In [1]: import numpy as np

In [2]: import numpy.linalg as la

In [3]: np.set_printoptions(suppress=True, linewidth=120)

In [4]: tidy = lambda a: np.round(a, 1) + 0

In [5]: m1 = np.load("out8.npy")

In [6]: m1
Out[6]: 
array([[ -6.8,  -6.1, -12.1,  -4.2,  -3.1],
       [ -8.2, -13.5, -28.8,  -9.9, -10.9],
       [-10.1,  -5.4, -12.8,  -6.3,  -6.7],
       [  1.5,  -3.9,  -9.4,  -3.1,  -5.6],
       [  7.5,  -2.8,  -6.5,  -0.8,  -3.8],
       [ -6.2,  -5.4, -11.4,  -4.2,  -3.5],
       [-14.1, -10.3, -20. ,  -7.4,  -4.4],
       [-12.6,  -7.1, -14.3,  -6. ,  -3.8],
       [  0.7,  -2.9,  -5.7,  -1.5,  -2. ],
       [-11.3, -10.3, -22.3,  -9. ,  -9.5],
       [ 11.1,  -7. , -14.5,  -1.8,  -5.5],
       [ -2.4,  -4.5,  -8.9,  -2.4,  -2. ],
       [  2.1,  -3.8,  -8. ,  -1.8,  -2.6],
       [-13. ,  -5.6, -14.5,  -8.1,  -8.9],
       [-15.8,  -4.8, -10.5,  -6.2,  -3.8],
       [ -5.4,  -5.7, -13.7,  -5.8,  -7.4],
       [  4.5,  -6.4, -14.4,  -3.8,  -7.2],
       [ -8.5,  -4.8,  -9.7,  -4. ,  -2.3],
       [-17.1,  -8.7, -17.6,  -7.7,  -4.6],
       [  0.8,  -9.5, -20. ,  -5.3,  -6.9],
       [  3.7,  -8.4, -16.1,  -2.7,  -3.1],
       [ -8.4,  -8.4, -19.2,  -7.9,  -9.4],
       [  6.1,  -4.8,  -9.6,  -1.2,  -2.8],
       [  5.2,  -2.1,  -4.8,  -0.6,  -2.6],
       [ -4.3,  -7.7, -15.3,  -4.9,  -4.3],
       [ -9.7, -10.5, -21.5,  -7.6,  -6.6],
       [  0.3,  -8.9, -19.3,  -6.1,  -8.4],
       [  0.2,  -2.8,  -7.1,  -2.8,  -5. ],
       [ -0.6,  -5.2, -12.1,  -4.2,  -6.3],
       [-19.2,  -2.5,  -6.4,  -6.6,  -4. ],
       [ -6.9,  -5.9, -11.9,  -4.2,  -3.1]])

In [7]: hat = m1 @ la.solve(m1.T @ m1, m1.T)

In [8]: tidy(np.trace(hat))
Out[8]: np.float64(5.0)

In [9]: np.allclose(hat @ hat, hat)
Out[9]: True

In [10]: tidy(np.diag(hat))
Out[10]: 
array([0.1, 0.1, 0.1, 0.1, 0.1, 0.1, 0.3, 0.1, 0.1, 0.3, 0.2, 0.1, 0.2, 0.4, 0.1, 0.1, 0.1, 0.1, 0.2, 0.2, 0.2, 0.2,
       0.1, 0. , 0.2, 0.1, 0.3, 0.1, 0.1, 0.4, 0.1])

In [11]: d = la.norm(m1[:, None] - m1[None], axis=-1)

In [12]: la.matrix_rank(d ** 2)
Out[12]: np.int64(7)

In [13]: d[9].round(6).argsort(kind="stable")[:4]
Out[13]: array([ 9, 25, 21,  6])

In [14]: np.flatnonzero(d[9] < d.mean() / 2)
Out[14]: array([ 6,  9, 21, 25])

In [15]: tidy(d[:5, :5])
Out[15]: 
array([[ 0. , 20.7,  5.4,  9.4, 16.1],
       [20.7,  0. , 18.9, 25.2, 31.5],
       [ 5.4, 18.9,  0. , 12.6, 19.9],
       [ 9.4, 25.2, 12.6,  0. ,  7.4],
       [16.1, 31.5, 19.9,  7.4,  0. ]])

In [16]: np.unravel_index(d.round(6).argmax(), d.shape)
Out[16]: (np.int64(1), np.int64(23))

In [17]: print(tidy(la.norm(m1 - m1.mean(axis=0), axis=1)))
[ 3.5 19.   6.2  7.8 14.9  3.4 12.6  8.5 10.9 13.3 15.8  6.6  9.7 10.  12.   2.7  9.2  6.5 13.9  9.1  9.3  9.  12.1
 14.5  2.4 10.9  8.7  8.9  4.4 17.   3.7]

In [18]: cen = m1 - m1.mean(axis=0)

In [19]: U, s, Vh = la.svd(cen, full_matrices=False)

In [20]: np.abs(Vh[0]).argmax()
Out[20]: np.int64(0)

In [21]: tidy(np.abs(Vh[-1]))
Out[21]: array([0.1, 0.7, 0.4, 0.4, 0.4])

In [22]: tidy(s)
Out[22]: array([47.5, 32.3,  9.8,  0.5,  0.4])

In [23]: (np.sign(U[:, 0]) == np.sign(U[0, 0])).astype(int)
Out[23]: array([1, 1, 1, 0, 0, 1, 1, 1, 0, 1, 0, 0, 0, 1, 1, 1, 0, 1, 1, 0, 0, 1, 0, 0, 1, 1, 0, 0, 0, 1, 1])

In [24]: tidy(s ** 2 / (s ** 2).sum())
Out[24]: array([0.7, 0.3, 0. , 0. , 0. ])

In [25]: print(tidy((s ** 2).sum() ** 2 / (s ** 4).sum()))
1.9

In [26]: tidy(cen.mean(axis=0))
Out[26]: array([0., 0., 0., 0., 0.])

In [27]: print(tidy(Vh[0] * np.sign(Vh[0, np.abs(Vh[0]).argmax()])))
[0.8 0.2 0.4 0.3 0.1]

In [28]: arr = np.load("test12.npy")

In [29]: arr
Out[29]: 
array([[-1,  1, -1, -1],
       [ 0,  1,  1, -2],
       [ 0,  0,  0, -1],
       [ 0,  0,  0,  2]])

In [30]: # null space of dimension 1

In [31]: arr[4]
---------------------------------------------------------------------------
IndexError                                Traceback (most recent call last)
Cell In[31], line 1
----> 1 arr[4]

IndexError: index 4 is out of bounds for axis 0 with size 4

In [32]: print(tidy(la.norm(arr)))
3.9

In [33]: print(np.unravel_index(np.abs(arr).argmax(), arr.shape))
(np.int64(1), np.int64(3))

In [34]: la.rank(arr)
---------------------------------------------------------------------------
AttributeError                            Traceback (most recent call last)
Cell In[34], line 1
----> 1 la.rank(arr)

AttributeError: module 'numpy.linalg' has no attribute 'rank'

In [35]: arr - arr[0]
Out[35]: 
array([[ 0,  0,  0,  0],
       [ 1,  0,  2, -1],
       [ 1, -1,  1,  0],
       [ 1, -1,  1,  3]])

In [36]: arr.sum(axis=1)
Out[36]: array([-2,  0, -1,  2])

In [37]: print(la.matrix_rank(arr))
3

In [38]: np.diff(arr, axis=0)
Out[38]: 
array([[ 1,  0,  2, -1],
       [ 0, -1, -1,  1],
       [ 0,  0,  0,  3]])

In [39]: out = np.array([[0, -3], [-3, -2], [2, 3], [1, 2]])

In [40]: np.einsum("ij,ij->i", arr, arr)
Out[40]: array([4, 6, 1, 4])

In [41]: x0 = np.array([2, 0, 0, 3])

In [42]: print(np.einsum("ij,j->i", arr, x0))
[-5 -6 -3  6]

In [43]: arr * x0
Out[43]: 
array([[-2,  0,  0, -3],
       [ 0,  0,  0, -6],
       [ 0,  0,  0, -3],
       [ 0,  0,  0,  6]])

In [44]: out = np.array([[2, -1, -1, 2, -1],
    ...:     [-2, 1, 1, -2, 0],
    ...:     [-2, 0, 1, 2, -1],
    ...:     [2, -2, -1, 1, 0],
    ...:     [1, -1, -2, 1, 2]])

In [45]: data = out + out.T

In [46]: data
Out[46]: 
array([[ 4, -3, -3,  4,  0],
       [-3,  2,  1, -4, -1],
       [-3,  1,  2,  1, -3],
       [ 4, -4,  1,  2,  1],
       [ 0, -1, -3,  1,  4]])

In [47]: O, Rm = la.qr(data)

In [48]: tidy(O)
Out[48]: 
array([[-0.6,  0. ,  0.4,  0.3, -0.7],
       [ 0.4, -0.1,  0. , -0.7, -0.6],
       [ 0.4, -0.6, -0.2,  0.6, -0.2],
       [-0.6, -0.5, -0.5, -0.3,  0.1],
       [ 0. , -0.5,  0.7, -0.2,  0.4]])

In [49]: A = np.array([[1, -1, 1], [1, 0, 0], [1, 1, 1], [1, 2, 4], [1, 3, 9]])

In [50]: A[1] @ A[0]
Out[50]: np.int64(1)

In [51]: tidy(la.norm(A, axis=0))
Out[51]: array([2.2, 3.9, 9.9])

In [52]: la.norm(A, axis=1).argmax()
Out[52]: np.int64(4)

In [53]: tidy(la.norm(A, axis=1))
Out[53]: array([1.7, 1. , 1.7, 4.6, 9.5])

In [54]: tidy(la.norm(A, "nuc"))
Out[54]: np.float64(13.8)

In [55]: tidy(la.norm(A[1], 1)), tidy(la.norm(A[1], np.inf))
Out[55]: (np.float64(1.0), np.float64(1.0))

In [56]: x0 = np.array([5, 9, 0])

In [57]: A @ np.eye(3)[1]
Out[57]: array([-1.,  0.,  1.,  2.,  3.])

In [58]: (A * x0).sum(axis=1)
Out[58]: array([-4,  5, 14, 23, 32])

In [59]: print(A * x0)
[[ 5 -9  0]
 [ 5  0  0]
 [ 5  9  0]
 [ 5 18  0]
 [ 5 27  0]]

In [60]: np.sign((A @ x0).round(6))
Out[60]: array([-1,  1,  1,  1,  1])

In [61]: out = np.c_[A[:, :2] @ np.array([[-3, 5], [-4, 5]]), np.array([-3, 0, 1, -3, 3])]

In [62]: out
Out[62]: 
array([[  1,   0,  -3],
       [ -3,   5,   0],
       [ -7,  10,   1],
       [-11,  15,  -3],
       [-15,  20,   3]])

In [63]: tidy(la.lstsq(A, out[:, 0])[0])
Out[63]: array([-3., -4.,  0.])

In [64]: la.matrix_rank(out)
Out[64]: np.int64(3)

In [65]: print(tidy(la.norm(out - A @ la.lstsq(A, out)[0], axis=0)))
[0.  0.  4.4]

In [66]: feats = np.load("data.npy")

In [67]: print(feats)
[[ 0.  0.  0.  0.  0. -1.]
 [ 0.  0.  0.  0.  0. -1.]
 [ 0.  0.  0.  0.  0. -2.]
 [ 0.  0.  0.  0.  0.  0.]
 [ 0.  0.  0.  0.  0. -1.]
 [-1. -1. -2.  0. -1.  0.]]

In [68]: out = np.array([[3, -3], [3, -3], [2, 1], [1, 2], [3, 0], [1, -1]])

In [69]: out.T @ feats.T
Out[69]: 
array([[ -1.,  -1.,  -2.,   0.,  -1., -13.],
       [  1.,   1.,   2.,   0.,   1.,   4.]])

In [70]: np.einsum("ik,kj->ij", feats, out)
Out[70]: 
array([[ -1.,   1.],
       [ -1.,   1.],
       [ -2.,   2.],
       [  0.,   0.],
       [ -1.,   1.],
       [-13.,   4.]])

In [71]: np.vstack([feats, out.T]).shape
Out[71]: (8, 6)
